In [1]: import numpy as np

In [2]: from numpy import linalg as LA

In [3]: np.set_printoptions(suppress=True, linewidth=100)

In [4]: feats = np.load("run5.npy")

In [5]: feats
Out[5]: 
array([[ -3,  -3,  -3,  -3,  -3],
       [ -3,  -6,  -6,  -6,  -6],
       [ -3,  -6,  -9,  -9,  -9],
       [ -3,  -6,  -9, -12, -12],
       [ -3,  -6,  -9, -12, -15]])

In [6]: # symmetric

In [7]: out = feats / LA.norm(feats, axis=1, keepdims=True)

In [8]: G = out @ out.T

In [9]: (np.abs(G) > 0.9).astype(int)
Out[9]: 
array([[1, 1, 1, 1, 1],
       [1, 1, 1, 1, 1],
       [1, 1, 1, 1, 1],
       [1, 1, 1, 1, 1],
       [1, 1, 1, 1, 1]])

In [10]: G[0].round(2)
Out[10]: array([1.  , 0.98, 0.95, 0.92, 0.9 ])

In [11]: np.argwhere(np.triu(np.abs(G) > 0.95, 1))
Out[11]: 
array([[0, 1],
       [1, 2],
       [1, 3],
       [2, 3],
       [2, 4],
       [3, 4]])

In [12]: (G - 2 * np.eye(5)).round(6).argmax(axis=1)
Out[12]: array([1, 2, 3, 4, 3])

In [13]: out = feats / np.sqrt((feats ** 2).mean(axis=1, keepdims=True))

In [14]: print(LA.matrix_rank(out) == LA.matrix_rank(feats))
True

In [15]: out = feats ** -1
---------------------------------------------------------------------------
ValueError                                Traceback (most recent call last)
Cell In[15], line 1
----> 1 out = feats ** -1

ValueError: Integers to negative integer powers are not allowed.

In [16]: out = LA.inv(feats)

In [17]: np.round(LA.slogdet(feats)[0], 2)
Out[17]: np.float64(-1.0)

In [18]: out.round(2) + 0
Out[18]: 
array([[-0.67,  0.33,  0.  ,  0.  ,  0.  ],
       [ 0.33, -0.67,  0.33,  0.  ,  0.  ],
       [ 0.  ,  0.33, -0.67,  0.33,  0.  ],
       [ 0.  ,  0.  ,  0.33, -0.67,  0.33],
       [ 0.  ,  0.  ,  0.  ,  0.33, -0.33]])
